>>> import numpy as np
>>> np.set_printoptions(precision=2, suppress=True, linewidth=200)
>>> rd = lambda a: np.round(a, 2) + 0
>>> arr = np.load("x.npy")
>>> arr
array([[-1.07, -1.42, -2.15],
       [-4.87, -6.54, -9.78],
       [ 4.42,  5.88,  8.84],
       [ 1.5 ,  2.06,  3.01],
       [-2.93, -4.02, -5.96],
       [ 4.35,  5.81,  8.73],
       [-0.19, -0.25, -0.35],
       [-3.04, -4.02, -6.  ],
       [-2.73, -3.64, -5.43],
       [ 6.67,  8.79, 13.23],
       [ 5.35,  7.11, 10.63],
       [ 0.26,  0.32,  0.46]])
>>> vec = np.array([8, 9, 6])
>>> arr @ np.eye(3)[1]
array([-1.42, -6.54,  5.88,  2.06, -4.02,  5.81, -0.25, -4.02, -3.64,  8.79,  7.11,  0.32])
>>> print((arr @ vec).argmax())
9
>>> np.sign((arr @ vec).round(6))
array([-1., -1.,  1.,  1., -1.,  1., -1., -1., -1.,  1.,  1.,  1.])
>>> rd((arr * vec).sum(axis=1))
array([ -34.24, -156.5 ,  141.32,   48.6 ,  -95.38,  139.47,   -5.87,  -96.5 ,  -87.18,  211.85,  170.57,    7.72])
>>> other = np.c_[arr[:, :2] @ np.array([[-3, -2], [3, -2]]), np.array([1, 1, 3, 1, 3, 3, 3, 1, 1, 0, 0, 0])]
>>> rd(other)
array([[ -1.05,   4.98,   1.  ],
       [ -5.01,  22.82,   1.  ],
       [  4.38, -20.6 ,   3.  ],
       [  1.68,  -7.12,   1.  ],
       [ -3.27,  13.9 ,   3.  ],
       [  4.38, -20.32,   3.  ],
       [ -0.18,   0.88,   3.  ],
       [ -2.94,  14.12,   1.  ],
       [ -2.73,  12.74,   1.  ],
       [  6.36, -30.92,   0.  ],
       [  5.28, -24.92,   0.  ],
       [  0.18,  -1.16,   0.  ]])
>>> np.linalg.matrix_rank(np.c_[arr, other])
np.int64(4)
>>> rd(np.linalg.norm(np.linalg.qr(arr)[0].T @ other, axis=0) ** 2 / ((other ** 2).sum(axis=0) + 1e-12))
array([1.  , 1.  , 0.23])
>>> np.linalg.matrix_rank(other)
np.int64(3)
>>> cen = arr - arr.mean(axis=0)
>>> V = np.linalg.svd(cen)[2][:1]
>>> other = cen - cen @ V.T @ V
>>> print(rd((cen @ V.T).std(axis=0)))
[9.47]
>>> rd(np.diag(V.T @ V))
array([0.15, 0.26, 0.59])
>>> rd(np.linalg.norm(other) / np.linalg.norm(cen))
np.float64(0.0)
>>> J = np.array([[1, 0, 0, 0, 0],
...     [0, 1, 0, 0, 0],
...     [2, 1, 1, 0, 0],
...     [-2, 2, 2, 1, 0],
...     [-3, 3, -3, 0, 1]])
>>> J
array([[ 1,  0,  0,  0,  0],
       [ 0,  1,  0,  0,  0],
       [ 2,  1,  1,  0,  0],
       [-2,  2,  2,  1,  0],
       [-3,  3, -3,  0,  1]])
>>> # triangular: eigenvalues sit on the diagonal
>>> vals, V = np.linalg.eig(J)
>>> print(rd(np.sort(np.linalg.eigvals(J @ J))))
[1. 1. 1. 1. 1.]
>>> print(rd(np.sort(np.linalg.eigvals(np.linalg.inv(J)))))
[1.+0.j 1.+0.j 1.+0.j 1.+0.j 1.+0.j]
>>> J @ V[:, 0] - vals[0] * V[:, 0]
array([0., 0., 0., 0., 0.])
>>> Q, R = np.linalg.qr(J)
>>> print(np.trace(Q @ Q.T))
5.0
>>> rd(Q @ R)
array([[ 1.,  0.,  0.,  0.,  0.],
       [ 0.,  1.,  0.,  0.,  0.],
       [ 2.,  1.,  1.,  0.,  0.],
       [-2.,  2.,  2.,  1.,  0.],
       [-3.,  3., -3.,  0.,  1.]])
>>> A = np.load("m.npy")
>>> A
array([[1, 0, 0, 0, 0],
       [0, 0, 1, 0, 0],
       [0, 1, 0, 0, 0],
       [0, 0, 0, 0, 1],
       [0, 0, 0, 1, 0]])
>>> rd(np.linalg.norm(A, 2))
np.float64(1.0)
>>> rd(np.linalg.norm(A[3], 1)), rd(np.linalg.norm(A[3], np.inf))
(np.float64(1.0), np.float64(1.0))
>>> rd(np.linalg.norm(A, axis=0))
array([1., 1., 1., 1., 1.])
>>> rd(np.linalg.norm(A, "nuc"))
np.float64(5.0)
>>> P = np.triu(np.array([[-7, -2, 1, -6, 4],
...     [-3, 4, 3, -1, 1],
...     [8, -4, 7, -8, 5],
...     [2, 8, -5, -4, 7],
...     [7, -9, 4, 4, -2]]), 1) + np.eye(5)
>>> other = P @ A @ np.linalg.inv(P)
>>> P @ A - A @ P
array([[  0.,   3.,  -3.,  10., -10.],
       [  0.,   3.,   0.,   9.,  -6.],
       [  0.,   0.,  -3.,   6.,  -9.],
       [  0.,   0.,   0.,   7.,   0.],
       [  0.,   0.,   0.,   0.,  -7.]])
>>> np.linalg.matrix_rank(other)
np.int64(5)
>>> print(np.linalg.matrix_power(A, 2))
[[1 0 0 0 0]
 [0 1 0 0 0]
 [0 0 1 0 0]
 [0 0 0 1 0]
 [0 0 0 0 1]]
>>> rd(np.sort(np.abs(np.linalg.eigvals(A)))[::-1])
array([1., 1., 1., 1., 1.])
>>> pr = np.eye(5)[0]
>>> for _ in range(7):
...     pr = pr @ A
...     print(pr.round(2))
... 
[1. 0. 0. 0. 0.]
[1. 0. 0. 0. 0.]
[1. 0. 0. 0. 0.]
[1. 0. 0. 0. 0.]
[1. 0. 0. 0. 0.]
[1. 0. 0. 0. 0.]
[1. 0. 0. 0. 0.]
>>> rd(np.linalg.norm(A, axis=0))
array([1., 1., 1., 1., 1.])
>>> A @ A.T
array([[1, 0, 0, 0, 0],
       [0, 1, 0, 0, 0],
       [0, 0, 1, 0, 0],
       [0, 0, 0, 1, 0],
       [0, 0, 0, 0, 1]])
>>> vec = np.array([1, -2, -1, 3, 1])
>>> A.T @ (A @ vec)
array([ 1, -2, -1,  3,  1])
>>> [p for p in range(1, 25) if np.allclose(np.linalg.matrix_power(A, p), np.eye(5))]
[2, 4, 6, 8, 10, 12, 14, 16, 18, 20, 22, 24]
>>> rd(np.abs(np.linalg.eigvals(A)))
array([1., 1., 1., 1., 1.])
>>> data = np.loadtxt("test17.csv", delimiter=",")
>>> data
array([[-2.,  1.,  0.,  0.],
       [ 0., -2.,  1.,  0.],
       [ 0.,  0., -2.,  1.],
       [ 0.,  0.,  0., -2.]])
>>> th = np.radians(124)
>>> R = np.eye(4)
>>> R[2, 2] = R[1, 1] = np.cos(th)
>>> R[2, 1], R[1, 2] = -np.sin(th), np.sin(th)
>>> rd(R)
array([[ 1.  ,  0.  ,  0.  ,  0.  ],
       [ 0.  , -0.56,  0.83,  0.  ],
       [ 0.  , -0.83, -0.56,  0.  ],
       [ 0.  ,  0.  ,  0.  ,  1.  ]])
>>> other = data @ R.T
>>> rd(np.linalg.det(R)), rd(np.trace(R))
(np.float64(1.0), np.float64(0.88))
>>> rd(np.linalg.svd(data, compute_uv=False)), rd(np.linalg.svd(other, compute_uv=False))
(array([2.85, 2.43, 1.84, 1.26]), array([2.85, 2.43, 1.84, 1.26]))
>>> rd(np.abs(other - data).max(axis=0))
array([0.  , 3.95, 3.12, 0.  ])
>>> cov = data.T @ data
>>> rd(np.linalg.eigvalsh(cov)[::-1])
array([8.13, 5.92, 3.38, 1.58])
>>> print(np.trace(cov), (data ** 2).sum())
19.0 19.0
>>> np.allclose(cov, cov.T)
True
>>> cov
array([[ 4., -2.,  0.,  0.],
       [-2.,  5., -2.,  0.],
       [ 0., -2.,  5., -2.],
       [ 0.,  0., -2.,  5.]])
>>> rng = np.random.default_rng(762)
>>> labels = rng.permutation(4)
>>> labels
array([1, 2, 0, 3])
>>> other = cov[labels][:, labels]
>>> np.diag(other)
array([5., 5., 4., 5.])
>>> np.trace(other)
np.float64(19.0)
>>> other
array([[ 5., -2., -2.,  0.],
       [-2.,  5.,  0., -2.],
       [-2.,  0.,  4.,  0.],
       [ 0., -2.,  0.,  5.]])
>>> feats = np.load("run14.npy")
>>> feats
array([[ 0,  1,  0, -2,  2],
       [-2, -2,  1, -3, -2],
       [-2, -2,  1, -3, -2]])
>>> other = feats + rng.integers(-2, 3, (3, 2)) @ rng.integers(-2, 3, (2, 5))
>>> other
array([[ 4,  0,  1, -2,  3],
       [-6, -1,  0, -3, -3],
       [ 2, -3,  2, -3, -1]])
>>> rd(np.linalg.svd(other - feats, compute_uv=False))
array([7.55, 0.  , 0.  ])
>>> other - feats
array([[ 4, -1,  1,  0,  1],
       [-4,  1, -1,  0, -1],
       [ 4, -1,  1,  0,  1]])
>>> np.linalg.matrix_rank(other - feats, tol=1e-8)
np.int64(1)
>>> basis = np.array([[2, -1, 0], [-1, 0, 2], [2, 0, 1]])
>>> m1 = np.repeat(basis, 21 // 3, axis=0)
>>> m1 = m1 + 0.1 * rng.normal(size=m1.shape)
>>> rd(m1)
array([[ 1.97, -1.  ,  0.1 ],
       [ 1.8 , -0.83, -0.05],
       [ 2.11, -1.  , -0.17],
       [ 2.1 , -0.93,  0.15],
       [ 2.06, -0.97, -0.1 ],
       [ 1.85, -0.92,  0.01],
       [ 1.96, -0.96,  0.02],
       [-1.11, -0.02,  1.96],
       [-0.99, -0.09,  1.84],
       [-0.82,  0.04,  2.12],
       [-1.12,  0.02,  1.85],
       [-1.01, -0.21,  1.85],
       [-1.06, -0.13,  2.04],
       [-0.9 ,  0.11,  1.85],
       [ 2.12,  0.15,  0.86],
       [ 2.14,  0.05,  0.94],
       [ 1.98,  0.09,  1.  ],
       [ 2.18,  0.15,  0.95],
       [ 1.96, -0.06,  1.1 ],
       [ 1.74, -0.02,  1.13],
       [ 1.96,  0.11,  0.97]])
>>> vec = np.array([2, 2, 4])
>>> target = m1 @ vec
>>> print(rd(np.linalg.pinv(m1) @ m1))
[[1. 0. 0.]
 [0. 1. 0.]
 [0. 0. 1.]]
>>> try:
...     np.linalg.solve(m1, target)
... except np.linalg.LinAlgError as e:
...     print("failed:", e)
... 
failed: Last 2 dimensions of the array must be square
>>> rd(np.linalg.lstsq(m1, target)[0])
array([2., 2., 4.])
>>> target = target + 0.05 * rng.normal(size=21)
>>> rd(target)
array([2.38, 1.73, 1.54, 2.93, 1.8 , 1.76, 2.18, 5.55, 5.19, 6.85, 5.18, 4.98, 5.81, 5.84, 7.94, 8.1 , 8.15, 8.45, 8.24, 7.99, 7.98])
>>> b, *_ = np.linalg.lstsq(m1, target)
>>> rd(m1.T @ (target - m1 @ b))
array([0., 0., 0.])
>>> print(rd(np.linalg.norm(target - m1 @ b)))
0.19
>>> b.round()
array([2., 2., 4.])
>>> cen = m1 - m1.mean(axis=0)
>>> V = np.linalg.svd(cen)[2][:2]
>>> other = cen - cen @ V.T @ V
>>> rd(other.std(axis=0))
array([0.02, 0.06, 0.06])
>>> rd(np.cov(cen @ V.T, rowvar=False))
array([[2.68, 0.  ],
       [0.  , 0.31]])
>>> rd(np.linalg.norm(other) / np.linalg.norm(cen))
np.float64(0.05)
>>> print(rd((cen @ V.T).std(axis=0)))
[1.6  0.54]
>>> cen = m1 - m1.mean(axis=1)
Traceback (most recent call last):
  File "<python-input-103>", line 1, in <module>
    cen = m1 - m1.mean(axis=1)
          ~~~^~~~~~~~~~~~~~~~~
ValueError: operands could not be broadcast together with shapes (21,3) (21,) 
>>> cen = m1 - m1.mean(axis=0)
>>> U, s, Vt = np.linalg.svd(cen, full_matrices=False)
>>> np.abs(U[:, 0]).argmax()
np.int64(7)
>>> rd(s)
array([7.33, 2.48, 0.42])
>>> rd((s ** 2).sum() ** 2 / (s ** 4).sum())
np.float64(1.23)
>>> rd(np.abs(Vt[-1]))
array([0.24, 0.69, 0.68])
>>> w1 = np.array([[-4, -6, -8], [-5, -2, -7], [-1, -3, -3]])
>>> b = np.array([3, 2, -3])
>>> act = np.maximum(m1 @ w1 + b, 0)
>>> print(rd((act > 0).mean(axis=0)))
[0.43 0.33 0.24]
>>> basis = np.array([[3, -3], [0, -2], [4, -3]])
>>> w1 @ basis
array([[-44,  48],
       [-43,  40],
       [-15,  18]])
>>> X = np.load("arr.npy")
>>> X
array([[-5.,  1.,  1.],
       [ 0.,  2.,  0.],
       [ 0.,  0.,  0.]])
>>> np.einsum("ii->", X)
np.float64(-3.0)
>>> rd(np.linalg.eigvals(X).sum().real)
np.float64(-3.0)
>>> rk = np.linalg.matrix_rank(X)
>>> rk
np.int64(2)
>>> N = np.linalg.svd(X)[2][rk:].T
>>> N.shape
(3, 1)
>>> print(np.linalg.matrix_rank(X.T @ X), np.linalg.matrix_rank(X @ X.T))
2 2
>>> labels = rng.permutation(3)
>>> labels
array([2, 0, 1])
>>> other = X[labels][:, labels]
>>> rd(np.sort(np.abs(np.linalg.eigvals(other))))
array([0., 2., 5.])
>>> np.trace(other)
np.float64(-3.0)
>>> np.diag(other)
array([ 0., -5.,  2.])
>>> rd(np.linalg.det(other)), rd(np.linalg.det(X[labels]))
(np.float64(0.0), np.float64(0.0))
>>> np.allclose(other, X)
False
